>>> import numpy as np
>>> import numpy.linalg as la
>>> np.set_printoptions(suppress=True, linewidth=140)
>>> W0 = np.load("test16.npy")
>>> print(W0)
[[  8.8 -14.6  -4.1  -9.6   3.6  -9.4 -21.4  13. ]
 [ -1.6  14.6  -3.8   8.8  -4.6   6.7  21.3  -3.4]
 [ 10.3  -4.2  -6.1 -17.2  -4.6  -5.9 -15.2   3.5]
 [-11.4 -16.2  10.9  20.4  17.   -2.   -5.3   8.7]
 [ -6.1  -4.7   5.6   8.    5.8   0.4  -0.3   0.5]
 [ -9.5  -3.8   8.5  12.6   7.5   2.1   3.1  -1.5]
 [ 14.3  11.3 -12.3 -23.3 -15.7  -1.2  -1.7  -4.2]
 [  4.8 -13.7  -0.1  -9.1   3.6  -7.7 -20.2   7.2]
 [  1.1  -4.5   0.7  -2.9   1.2  -2.   -6.7   1.3]
 [ -4.5  -7.5   4.2   8.6   7.5  -1.3  -2.7   4.6]
 [-13.4 -15.7  12.9  20.3  16.9  -0.9  -5.    5.4]
 [  5.2   2.8  -5.2  -5.4  -3.8  -0.9  -0.1   1.6]
 [  4.8   9.   -6.6  -3.9  -6.8   1.9   7.7  -1.2]
 [ 10.8  -0.4  -7.5 -17.8  -7.2  -4.5 -11.2   1.7]
 [  3.7  12.1  -3.5 -11.8 -11.    3.3   5.8 -10.6]
 [ -3.2  -9.3   5.8   1.1   5.7  -2.6  -9.8   1.4]
 [  7.2   4.8  -4.7 -15.8  -8.7  -1.2  -4.3  -4.6]
 [  4.1   3.2  -4.3  -4.2  -3.3  -0.3   1.1   0.9]
 [-10.2 -14.   12.3   9.7  11.9  -1.8  -9.8   0.4]
 [-12.2  -3.4  10.   17.5   9.2   3.7   6.9  -1.9]]
>>> Ac = W0 - W0.mean(axis=0)
>>> U, s, vt = la.svd(Ac, full_matrices=False)
>>> print(round((s ** 2).sum() ** 2 / (s ** 4).sum(), 1))
1.9
>>> print(np.abs(U[:, 0]).argmax())
6
>>> print(s.round(1))
[88.2 62.  17.8  0.6  0.5  0.4  0.3  0.3]
>>> print(np.abs(vt[0]).argmax())
3
>>> print(np.round(s ** 2 / (s ** 2).sum(), 1) + 0)
[0.7 0.3 0.  0.  0.  0.  0.  0. ]
>>> print((np.sign(U[:, 0]) == np.sign(U[0, 0])).astype(int))
[1 1 1 0 0 0 1 1 1 0 0 1 1 1 1 0 1 1 0 0]
>>> D = la.norm(W0[:, None] - W0[None], axis=-1)
>>> print(np.round(la.norm(W0, axis=1), 1))
[33.6 29.  27.5 36.4 13.7 20.2 36.  28.7  9.1 16.  36.7 10.4 16.5 26.3 24.3 16.4 21.5  8.7 28.  26.8]
>>> print(la.matrix_rank(D ** 2))
10
>>> print(np.unravel_index(D.round(6).argmax(), D.shape))
(np.int64(6), np.int64(10))
>>> print(D[:5, :5].round(1))
[[ 0.  61.  19.5 45.3 37.8]
 [61.   0.  52.1 52.8 33.3]
 [19.5 52.1  0.  54.1 37.7]
 [45.3 52.8 54.1  0.  23.8]
 [37.8 33.3 37.7 23.8  0. ]]
>>> print(la.cond(W0) > 100)
True
>>> print([round(float(x), 1) for x in la.svd(W0, compute_uv=False)[:3]])
[88.4, 65.5, 17.8]
>>> print(round(np.log10(la.cond(W0))))
3
>>> print(np.round(np.abs(la.svd(W0)[2][-1]), 1))
[0.4 0.1 0.1 0.3 0.1 0.6 0.1 0.5]
>>> print(la.matrix_rank(W0, rtol=0.1))
3
>>> other = W0 / la.norm(W0, axis=1, keepdims=True)
>>> cov = other @ other.T
>>> print(np.argwhere(np.triu(np.abs(cov) > 0.95, 1)))
[[ 0  7]
 [ 1  7]
 [ 1  8]
 [ 2 13]
 [ 3  6]
 [ 3  9]
 [ 3 10]
 [ 4  5]
 [ 4  6]
 [ 4 10]
 [ 4 11]
 [ 4 17]
 [ 5  6]
 [ 5 11]
 [ 5 19]
 [ 6 10]
 [ 6 16]
 [ 7  8]
 [ 9 10]
 [ 9 14]
 [11 17]
 [12 15]
 [12 18]
 [13 19]]
>>> print(cov[15].round(1) + 0)
[ 0.6 -0.8  0.2  0.7  0.6  0.4 -0.5  0.7  0.8  0.8  0.7 -0.6 -1.   0.  -0.8  1.  -0.3 -0.7  0.9  0.3]
>>> print((cov - 2 * np.eye(20)).round(6).argmax(axis=1))
[ 7 12 13  9 10 19 16  8  7  3  3 17 17  2 12 18  6 11 10  5]
>>> print(round(float(np.degrees(np.arccos(np.clip(cov[15, 17], -1, 1)))), 1))
134.3
>>> O, vecs = la.qr(W0[:, :2])[0], la.qr(W0[:, 2:])[0]
>>> s = la.svd(O.T @ vecs, compute_uv=False)
>>> print(np.round(np.degrees(np.arccos(s.clip(0, 1))), 1))
[0.6 0.7]
>>> print(s.round(1))
[1. 1.]
>>> print(np.round(la.norm(O @ O.T - vecs @ vecs.T, 2), 1))
1.0
>>> print((s > 0.9).sum())
2
>>> O, _ = la.qr(np.array([[0.5, -1.5, -0.6, 0.1, 1.5, -1.3, 0.2, -1.0, 0.0, -1.3],
...     [-0.5, -0.6, -2.7, -0.2, 0.1, -1.2, 1.2, 0.2, 1.2, -1.3],
...     [1.0, -0.6, -0.7, -1.5, 0.2, 1.0, -0.8, 0.1, 0.4, 2.0],
...     [-1.1, 1.9, -0.5, -0.5, -1.9, 1.9, 0.9, -0.9, 1.9, -0.3],
...     [1.7, 0.6, 0.2, 0.5, 0.4, 0.2, 1.9, 1.3, -1.0, -1.8],
...     [1.7, 0.5, -0.1, 1.9, 0.4, 1.7, -1.0, 0.9, 2.0, 0.0],
...     [0.8, -1.3, -1.1, 0.4, -1.0, 1.2, 0.3, 0.0, -1.2, -0.2],
...     [0.7, 1.9, 0.5, -1.5, 0.0, -1.1, -0.5, 1.2, -0.3, 1.4],
...     [0.0, 0.5, -0.3, 0.8, 0.6, 0.4, -0.6, 1.0, -0.9, 0.0],
...     [-0.5, 0.1, 2.3, 1.0, -1.7, -0.4, 1.7, -0.1, 1.0, -0.3]]))
>>> mat = 5 * O
>>> print(mat.round(1) + 0)
[[-0.8 -2.  -0.1  0.3  1.6  0.7  1.1  3.2 -0.4  2.4]
 [ 0.8 -0.9 -3.4 -0.7 -0.3  2.8  0.1 -0.7  1.9 -0.1]
 [-1.6 -0.7 -0.6  2.7 -1.1 -1.9  0.3 -0.9  2.5  1.4]
 [ 1.8  2.5 -1.6 -0.4 -1.9 -1.4  1.5  2.  -0.1  1.1]
 [-2.7  1.1  0.  -0.4 -0.2  1.1  3.7 -0.9 -0.7 -0.6]
 [-2.7  1.  -0.3 -2.8 -0.1 -0.8 -1.7  1.4  1.8 -0.4]
 [-1.3 -1.7 -0.8 -0.4 -3.3  0.2 -1.1 -0.2 -2.6  0.6]
 [-1.1  2.8 -0.2  2.3  0.2  2.3 -1.9  0.5 -0.7  0.9]
 [ 0.   0.7 -0.6 -1.6  1.4 -0.7 -0.3 -2.5 -0.8  3.4]
 [ 0.8  0.1  3.  -1.  -2.1  1.9  0.3 -0.2  1.8  1.7]]
>>> ang = np.radians(180)
>>> Rm = np.eye(10)
>>> Rm[7, 7] = Rm[1, 1] = np.cos(ang)
>>> Rm[7, 1], Rm[1, 7] = -np.sin(ang), np.sin(ang)
>>> print(Rm.round(1) + 0)
[[ 1.  0.  0.  0.  0.  0.  0.  0.  0.  0.]
 [ 0. -1.  0.  0.  0.  0.  0.  0.  0.  0.]
 [ 0.  0.  1.  0.  0.  0.  0.  0.  0.  0.]
 [ 0.  0.  0.  1.  0.  0.  0.  0.  0.  0.]
 [ 0.  0.  0.  0.  1.  0.  0.  0.  0.  0.]
 [ 0.  0.  0.  0.  0.  1.  0.  0.  0.  0.]
 [ 0.  0.  0.  0.  0.  0.  1.  0.  0.  0.]
 [ 0.  0.  0.  0.  0.  0.  0. -1.  0.  0.]
 [ 0.  0.  0.  0.  0.  0.  0.  0.  1.  0.]
 [ 0.  0.  0.  0.  0.  0.  0.  0.  0.  1.]]
>>> other = mat @ Rm.T
>>> print(np.allclose(la.norm(mat, axis=1), la.norm(other, axis=1)))
True
>>> data = np.loadtxt("layer4.csv", delimiter=",")
>>> print(data.round(1) + 0)
[[-0.1 -0.1 -0.8 -0.2 -0.5  0.4]
 [-0.4  0.   0.4 -0.8 -0.2  0. ]
 [ 0.6 -0.1  0.4  0.  -0.4  0.5]
 [-0.2  0.   0.  -0.1  0.7  0.7]
 [ 0.4  0.8 -0.1 -0.4  0.1 -0.1]
 [-0.5  0.6  0.2  0.4 -0.3  0.3]]
>>> rng = np.random.default_rng(9619)
>>> z = rng.permutation(6)
>>> other = data[:, z] * rng.choice([-1, 1], 6)
>>> print(other.round(1) + 0)
[[ 0.1  0.1  0.2  0.4  0.8 -0.5]
 [ 0.   0.4  0.8  0.  -0.4 -0.2]
 [ 0.1 -0.6  0.   0.5 -0.4 -0.4]
 [ 0.   0.2  0.1  0.7  0.   0.7]
 [-0.8 -0.4  0.4 -0.1  0.1  0.1]
 [-0.6  0.5 -0.4  0.3 -0.2 -0.3]]
>>> U, _, vt = la.svd(data.T @ other)
>>> print(np.round(la.lstsq(data, other)[0], 1) + 0)
[[ 0. -1.  0.  0.  0.  0.]
 [-1.  0.  0.  0.  0.  0.]
 [ 0.  0.  0.  0. -1.  0.]
 [ 0.  0. -1.  0.  0.  0.]
 [ 0.  0.  0.  0.  0.  1.]
 [ 0.  0.  0.  1.  0.  0.]]
>>> print(z)
[1 0 3 5 2 4]
>>> print(np.round(U @ vt, 1) + 0)
[[ 0. -1.  0.  0.  0.  0.]
 [-1.  0.  0.  0.  0.  0.]
 [ 0.  0.  0.  0. -1.  0.]
 [ 0.  0. -1.  0.  0.  0.]
 [ 0.  0.  0.  0.  0.  1.]
 [ 0.  0.  0.  1.  0.  0.]]
>>> other = np.array([[-1, 0, -1],
...     [-3, -2, -2],
...     [0, 1, 2],
...     [2, 2, 0],
...     [1, 3, 0],
...     [0, 3, -1]])
>>> print(np.round(np.einsum("ij->j", data), 1))
[-0.2  1.2  0.1 -1.  -0.6  1.8]
>>> print(np.round(np.einsum("ik,kj->ji", data, other), 1) + 0)
[[-0.6 -1.3 -0.7  0.7 -3.4 -0.6]
 [-1.3 -1.7  1.   4.  -2.3 -0.2]
 [-1.7  1.2  0.  -0.6 -2.2 -0.4]]
>>> ang = np.radians(36)
>>> Rm = np.eye(6)
>>> Rm[3, 3] = Rm[4, 4] = np.cos(ang)
>>> Rm[3, 4], Rm[4, 3] = -np.sin(ang), np.sin(ang)
>>> print(Rm.round(1))
[[ 1.   0.   0.   0.   0.   0. ]
 [ 0.   1.   0.   0.   0.   0. ]
 [ 0.   0.   1.   0.   0.   0. ]
 [ 0.   0.   0.   0.8 -0.6  0. ]
 [ 0.   0.   0.   0.6  0.8  0. ]
 [ 0.   0.   0.   0.   0.   1. ]]
>>> other = data @ Rm.T
>>> print(np.round(np.abs(other - data).max(axis=0), 1))
[0.  0.  0.  0.4 0.4 0. ]
>>> print(np.allclose(la.norm(data, axis=1), la.norm(other, axis=1)))
True
